$ python3 -q
>>> import numpy as np
>>> import numpy.linalg as la
>>> np.set_printoptions(precision=2, suppress=True, linewidth=140)
>>> M2 = np.array([[1, -4], [0, 4]])
>>> Z = np.array([[0, 1], [2, 1]])
>>> F = np.kron(M2, Z)
>>> F
array([[ 0,  1,  0, -4],
       [ 2,  1, -8, -4],
       [ 0,  0,  0,  4],
       [ 0,  0,  8,  4]])
>>> vec = np.array([2, 0, 3, 1])
>>> rhs = F @ vec
>>> c, lr = np.zeros(4), 1 / la.norm(F, 2) ** 2
>>> for i in range(6):
...     c -= lr * F.T @ (F @ c - rhs)
...     if i % 1 == 0: print(i, round(la.norm(F @ c - rhs), 2))
... 
0 4.19
1 3.94
2 3.73
3 3.57
4 3.43
5 3.32
>>> print(c)
[-0.17 -0.07  2.6   1.19]
>>> Q, R = la.qr(F)
>>> abs(R[0, 0]), np.round(la.norm(F[:, 0]), 2)
(np.float64(2.0), np.float64(2.0))
>>> Q.T @ Q
array([[1., 0., 0., 0.],
       [0., 1., 0., 0.],
       [0., 0., 1., 0.],
       [0., 0., 0., 1.]])
>>> np.allclose(R.T @ R, F.T @ F)
True
>>> Q.shape, R.shape
((4, 4), (4, 4))
>>> print(Q @ R)
[[ 0.  1.  0. -4.]
 [ 2.  1. -8. -4.]
 [ 0.  0.  0.  4.]
 [ 0.  0.  8.  4.]]
>>> R
array([[-2., -1.,  8.,  4.],
       [ 0., -1.,  0.,  4.],
       [ 0.,  0., -8., -4.],
       [ 0.,  0.,  0., -4.]])
>>> rng = np.random.default_rng(514)
>>> idx = rng.permutation(4)
>>> M2 = R[:, idx] * rng.choice([-1, 1], 4)
>>> M2
array([[ 2., -8.,  4.,  1.],
       [-0., -0.,  4.,  1.],
       [-0.,  8., -4., -0.],
       [-0., -0., -4., -0.]])
>>> left, _, VT = la.svd(R.T @ M2)
>>> np.round(la.lstsq(R, M2)[0], 2) + 0
array([[-1.,  0.,  0.,  0.],
       [ 0.,  0.,  0., -1.],
       [ 0., -1.,  0.,  0.],
       [ 0.,  0.,  1.,  0.]])
>>> idx
array([0, 2, 3, 1])
